In [1]: import numpy as np

In [2]: np.set_printoptions(precision=1, suppress=True, linewidth=120, floatmode="fixed")

In [3]: out = np.array([[0, -2, 3, 0]])

In [4]: data = out.T @ out

In [5]: data
Out[5]: 
array([[ 0,  0,  0,  0],
       [ 0,  4, -6,  0],
       [ 0, -6,  9,  0],
       [ 0,  0,  0,  0]])

In [6]: # column 3 repeats column 0

In [7]: np.linalg.lstsq(data[:-1].T, data[-1])[2]
Out[7]: np.int32(1)

In [8]: data @ np.linalg.pinv(data) @ data
Out[8]: 
array([[ 0.0,  0.0,  0.0,  0.0],
       [ 0.0,  4.0, -6.0,  0.0],
       [ 0.0, -6.0,  9.0,  0.0],
       [ 0.0,  0.0,  0.0,  0.0]])

In [9]: try:
   ...:     np.linalg.inv(data)
   ...: except np.linalg.LinAlgError as e:
   ...:     print("failed:", e)
   ...: 
failed: Singular matrix

In [10]: np.abs(np.diag(np.linalg.qr(data)[1])) > 1e-9
Out[10]: array([False,  True, False, False])

In [11]: np.unique(data.round(6), axis=0).shape
Out[11]: (3, 4)

In [12]: [round(float(x), 1) for x in np.linalg.svd(data, compute_uv=False)[:3]]
Out[12]: [13.0, 0.0, 0.0]

In [13]: np.argsort(-np.linalg.norm(data, axis=0).round(6), kind="stable")[:3]
Out[13]: array([2, 1, 0])

In [14]: np.linalg.matrix_rank(data, rtol=0.1)
Out[14]: np.int64(1)

In [15]: left, sv, vt = np.linalg.svd(data)

In [16]: np.argmax(sv[:-1] / (sv[1:] + 1e-6)) + 1
Out[16]: np.int64(1)

In [17]: out = left[:, :1] @ np.diag(sv[:1]) @ vt[:1]

In [18]: np.round(np.linalg.norm(data - out, 2), 1), round(float(sv[1]), 1)
Out[18]: (np.float64(0.0), 0.0)

In [19]: out
Out[19]: 
array([[ 0.0,  0.0,  0.0,  0.0],
       [ 0.0,  4.0, -6.0,  0.0],
       [ 0.0, -6.0,  9.0,  0.0],
       [ 0.0,  0.0,  0.0,  0.0]])

In [20]: round(np.abs(data - out).max(), 1)
Out[20]: np.float64(0.0)

In [21]: r = np.linalg.matrix_rank(data)

In [22]: r
Out[22]: np.int64(1)

In [23]: null = np.linalg.svd(data)[2][r:].T

In [24]: np.round(data @ null, 1) + 0
Out[24]: 
array([[0.0, 0.0, 0.0],
       [0.0, 0.0, 0.0],
       [0.0, 0.0, 0.0],
       [0.0, 0.0, 0.0]])

In [25]: [int(np.linalg.matrix_rank(np.delete(data, i, axis=0))) for i in range(4)]
Out[25]: [1, 1, 1, 1]

In [26]: null.shape
Out[26]: (4, 3)

In [27]: np.allclose(data @ null, 0)
Out[27]: True

In [28]: A = 0.5 ** np.abs(np.subtract.outer(np.arange(2), np.arange(2)))

In [29]: A
Out[29]: 
array([[1.0, 0.5],
       [0.5, 1.0]])

In [30]: # symmetric, so the eigenvalues are real

In [31]: vals, V = np.linalg.eigh(A)

In [32]: np.linalg.eigvalsh(A @ A)
Out[32]: array([0.3, 2.2])

In [33]: np.abs(V[:, -1])
Out[33]: array([0.7, 0.7])

In [34]: np.round(V.T @ V, 1) + 0
Out[34]: 
array([[1.0, 0.0],
       [0.0, 1.0]])

In [35]: np.linalg.eigvalsh(A + -2 * np.eye(2))
Out[35]: array([-1.5, -0.5])

In [36]: (vals > 1e-8).sum(), (vals < -1e-8).sum()
Out[36]: (np.int64(2), np.int64(0))

In [37]: rng = np.random.default_rng(2546)

In [38]: labels = rng.permutation(2)

In [39]: labels
Out[39]: array([0, 1])

In [40]: out = A[labels][:, labels]

In [41]: out
Out[41]: 
array([[1.0, 0.5],
       [0.5, 1.0]])

In [42]: gram = A.T @ A

In [43]: np.linalg.matrix_rank(gram)
Out[43]: np.int64(2)

In [44]: (A @ A.T).shape
Out[44]: (2, 2)

In [45]: np.trace(gram), (A ** 2).sum()
Out[45]: (np.float64(2.5), np.float64(2.5))

In [46]: f = np.array([-3, 3, -1])

In [47]: E = -2 * np.eye(3) + np.outer(f, f)

In [48]: E
Out[48]: 
array([[ 7.0, -9.0,  3.0],
       [-9.0,  7.0, -3.0],
       [ 3.0, -3.0, -1.0]])

In [49]: round(float(np.linalg.eigvalsh(E).min()), 1)
Out[49]: -2.0

In [50]: vals, V = np.linalg.eigh(E)

In [51]: x = np.array([1, -2, -1])

In [52]: np.linalg.eigvalsh(E[1:, 1:])
Out[52]: array([-2.0,  8.0])

In [53]: np.round(x @ E @ x / (x @ x), 1), np.round(vals[0], 1), vals[-1]
Out[53]: (np.float64(8.7), np.float64(-2.0), np.float64(17.0))

In [54]: V * np.abs(vals) @ V.T
Out[54]: 
array([[ 9.1, -7.1,  2.4],
       [-7.1,  9.1, -2.4],
       [ 2.4, -2.4,  2.8]])

In [55]: (np.sign(V[:, -1].round(6)) == np.sign(V[0, -1].round(6))).astype(int)
Out[55]: array([1, 0, 1])

In [56]: feats = np.load("arr.npy")

In [57]: feats
Out[57]: 
array([[-0.1, -0.8,  0.4,  0.5],
       [ 0.2,  1.1, -0.5, -0.5],
       [ 3.6,  0.8,  1.4,  1.4],
       [ 0.8, -1.4,  1.2,  1.3]])

In [58]: # rows and columns are dependent

In [59]: left, sv, vt = np.linalg.svd(feats)

In [60]: sv.round(1) + 0
Out[60]: array([4.4, 2.5, 0.0, 0.0])

In [61]: out = left[:, :2] @ np.diag(sv[:2]) @ vt[:2]

In [62]: round(float(np.abs(feats - out).max()), 1)
Out[62]: 0.0

In [63]: np.linalg.matrix_rank(out)
Out[63]: np.int64(2)

In [64]: out
Out[64]: 
array([[-0.1, -0.8,  0.4,  0.5],
       [ 0.2,  1.1, -0.5, -0.5],
       [ 3.6,  0.8,  1.4,  1.4],
       [ 0.8, -1.4,  1.2,  1.3]])

In [65]: round(np.linalg.det(feats), 1)
Out[65]: np.float64(0.0)

In [66]: (feats - feats.T) / 2
Out[66]: 
array([[ 0.0, -0.5, -1.6, -0.2],
       [ 0.5,  0.0, -0.6,  0.4],
       [ 1.6,  0.6,  0.0,  0.1],
       [ 0.2, -0.4, -0.1,  0.0]])

In [67]: assert feats == feats.T
---------------------------------------------------------------------------
ValueError                                Traceback (most recent call last)
Cell In[67], line 1
----> 1 assert feats == feats.T

ValueError: The truth value of an array with more than one element is ambiguous. Use a.any() or a.all()

In [68]: J = np.load("out9.npy")

In [69]: J
Out[69]: 
array([[0, 0, 0, 0],
       [0, 1, 2, 2],
       [0, 2, 4, 4],
       [0, 2, 4, 4]])

In [70]: # null space of dimension 3

In [71]: vals, V = np.linalg.eigh(J)

In [72]: np.linalg.eigvalsh(J + -1 * np.eye(4))
Out[72]: array([-1.0, -1.0, -1.0,  8.0])

In [73]: vals.round(1) + 0
Out[73]: array([0.0, 0.0, 0.0, 9.0])

In [74]: np.round(V.T @ V, 1) + 0
Out[74]: 
array([[1.0, 0.0, 0.0, 0.0],
       [0.0, 1.0, 0.0, 0.0],
       [0.0, 0.0, 1.0, 0.0],
       [0.0, 0.0, 0.0, 1.0]])

In [75]: V @ np.diag(vals) @ V.T
Out[75]: 
array([[0.0, 0.0, 0.0, 0.0],
       [0.0, 1.0, 2.0, 2.0],
       [0.0, 2.0, 4.0, 4.0],
       [0.0, 2.0, 4.0, 4.0]])

In [76]: np.round(np.linalg.eigvalsh(J @ J), 1) + 0
Out[76]: array([ 0.0,  0.0,  0.0, 81.0])

In [77]: np.round(V.T @ J @ V, 1) + 0
Out[77]: 
array([[0.0, 0.0, 0.0, 0.0],
       [0.0, 0.0, 0.0, 0.0],
       [0.0, 0.0, 0.0, 0.0],
       [0.0, 0.0, 0.0, 9.0]])

In [78]: np.unique(vals.round(6) + 0, return_counts=True)[1]
Out[78]: array([3, 1])

In [79]: m1 = np.load("case14.npy")

In [80]: m1
Out[80]: 
array([[-1.0,  1.3, -2.5,  0.4],
       [-0.3, -2.1, -0.6,  2.0],
       [-0.7, -1.7, -1.0, -2.2],
       [ 2.7, -0.2, -1.2, -0.1]])

In [81]: np.linalg.norm(m1, axis=0)
Out[81]: array([3.0, 3.0, 3.0, 3.0])

In [82]: np.round(m1 @ m1.T, 1) + 0
Out[82]: 
array([[9.0, 0.0, 0.0, 0.0],
       [0.0, 9.0, 0.0, 0.0],
       [0.0, 0.0, 9.0, 0.0],
       [0.0, 0.0, 0.0, 9.0]])

In [83]: np.linalg.svd(m1, compute_uv=False)
Out[83]: array([3.0, 3.0, 3.0, 3.0])

In [84]: np.round(np.linalg.pinv(m1), 1) + 0
Out[84]: 
array([[-0.1,  0.0, -0.1,  0.3],
       [ 0.1, -0.2, -0.2,  0.0],
       [-0.3, -0.1, -0.1, -0.1],
       [ 0.0,  0.2, -0.2,  0.0]])

In [85]: np.round(m1.T @ m1, 1) + 0
Out[85]: 
array([[9.0, 0.0, 0.0, 0.0],
       [0.0, 9.0, 0.0, 0.0],
       [0.0, 0.0, 9.0, 0.0],
       [0.0, 0.0, 0.0, 9.0]])

In [86]: np.round(m1[:, 3] @ m1[:, 1], 1)
Out[86]: np.float64(-0.0)

In [87]: left, sv, vt = np.linalg.svd(m1, full_matrices=False)

In [88]: sv / sv[0]
Out[88]: array([1.0, 1.0, 1.0, 1.0])

In [89]: left.shape, sv.shape, vt.shape
Out[89]: ((4, 4), (4,), (4, 4))

In [90]: np.round(left.T @ left, 1) + 0
Out[90]: 
array([[1.0, 0.0, 0.0, 0.0],
       [0.0, 1.0, 0.0, 0.0],
       [0.0, 0.0, 1.0, 0.0],
       [0.0, 0.0, 0.0, 1.0]])

In [91]: sv
Out[91]: array([3.0, 3.0, 3.0, 3.0])

In [92]: round(np.linalg.norm(m1) ** 2 / np.linalg.norm(m1, 2) ** 2, 1)
Out[92]: np.float64(4.0)

In [93]: round(m1[3] @ m1[0], 1)
Out[93]: np.float64(0.0)

In [94]: round(float(np.linalg.norm(m1, 1)), 1), round(float(np.linalg.norm(m1, np.inf)), 1)
Out[94]: (5.3, 5.5)

In [95]: np.diff(m1, axis=0)
Out[95]: 
array([[ 0.7, -3.4,  1.9,  1.6],
       [-0.3,  0.4, -0.4, -4.2],
       [ 3.4,  1.5, -0.3,  2.0]])

In [96]: np.zeros(4, 4)
---------------------------------------------------------------------------
TypeError                                 Traceback (most recent call last)
Cell In[96], line 1
----> 1 np.zeros(4, 4)

TypeError: Cannot interpret '4' as a data type

In [97]: np.linalg.rank(m1)
---------------------------------------------------------------------------
AttributeError                            Traceback (most recent call last)
Cell In[97], line 1
----> 1 np.linalg.rank(m1)

AttributeError: module 'numpy.linalg' has no attribute 'rank'

In [98]: np.linalg.svd(m1, compute_uv=False)
Out[98]: array([3.0, 3.0, 3.0, 3.0])

In [99]: np.unravel_index(np.abs(m1).argmax(), m1.shape)
Out[99]: (np.int64(3), np.int64(0))

In [100]: np.linalg.matrix_rank(m1)
Out[100]: np.int64(4)

In [101]: m1[:, 4]
---------------------------------------------------------------------------
IndexError                                Traceback (most recent call last)
Cell In[101], line 1
----> 1 m1[:, 4]

IndexError: index 4 is out of bounds for axis 1 with size 4

In [102]: m1.sum(axis=0)
Out[102]: array([ 0.7, -2.7, -5.3,  0.1])

In [103]: np.count_nonzero(m1)
Out[103]: np.int64(16)

In [104]: t = np.sort(rng.uniform(-2, 2, 27))

In [105]: arr = np.c_[t, t ** 2, t ** 3] @ np.array([[-5, 5, -6], [-5, 7, 7], [-6, 4, 7]])

In [106]: arr.round(1) + 0
Out[106]: 
array([[ 37.3, -13.7, -15.3],
       [ 34.5, -12.5, -12.9],
       [ 24.8,  -8.4,  -5.0],
       [ 22.5,  -7.5,  -3.2],
       [ 20.9,  -6.9,  -2.0],
       [  9.2,  -2.8,   5.2],
       [  5.3,  -1.8,   6.0],
       [  4.5,  -1.7,   5.9],
       [  3.9,  -1.6,   5.7],
       [  2.1,  -1.3,   4.0],
       [  1.7,  -1.2,   3.2],
       [  1.4,  -1.1,   2.8],
       [  1.4,  -1.1,   2.6],
       [  0.4,  -0.4,   0.6],
       [  0.1,  -0.1,   0.2],
       [ -1.0,   1.1,  -0.8],
       [ -1.2,   1.3,  -0.9],
       [ -5.3,   5.6,   0.0],
       [ -5.9,   6.2,   0.3],
       [ -6.9,   7.2,   0.9],
       [-10.8,  11.1,   3.7],
       [-25.2,  24.4,  16.5],
       [-37.0,  35.0,  28.3],
       [-41.7,  39.1,  33.2],
       [-42.9,  40.2,  34.5],
       [-47.2,  43.9,  38.9],
       [-53.9,  49.6,  46.0]])

In [107]: x = np.array([-2, 0, -1])

In [108]: arr @ np.eye(3)[1]
Out[108]: 
array([-13.7, -12.5,  -8.4,  -7.5,  -6.9,  -2.8,  -1.8,  -1.7,  -1.6,  -1.3,  -1.2,  -1.1,  -1.1,  -0.4,  -0.1,   1.1,
         1.3,   5.6,   6.2,   7.2,  11.1,  24.4,  35.0,  39.1,  40.2,  43.9,  49.6])

In [109]: np.sign((arr @ x).round(6))
Out[109]: 
array([-1.0, -1.0, -1.0, -1.0, -1.0, -1.0, -1.0, -1.0, -1.0, -1.0, -1.0, -1.0, -1.0, -1.0, -1.0,  1.0,  1.0,  1.0,
        1.0,  1.0,  1.0,  1.0,  1.0,  1.0,  1.0,  1.0,  1.0])

In [110]: (arr @ x).argmax()
Out[110]: np.int64(26)

In [111]: basis = arr[[18, 2]].astype(float)

In [112]: for _ in range(7):
     ...:     labels = np.linalg.norm(arr[:, None] - basis, axis=-1).argmin(axis=1)
     ...:     basis = np.array([arr[labels == j].mean(axis=0) for j in range(2)])
     ...: 

In [113]: labels
Out[113]: array([1, 1, 1, 1, 1, 1, 0, 0, 0, 0, 0, 0, 0, 0, 0, 0, 0, 0, 0, 0, 0, 0, 0, 0, 0, 0, 0])

In [114]: np.bincount(labels)
Out[114]: array([21,  6])

In [115]: np.abs(basis[1] - basis[0]).argmax()
Out[115]: np.int64(0)
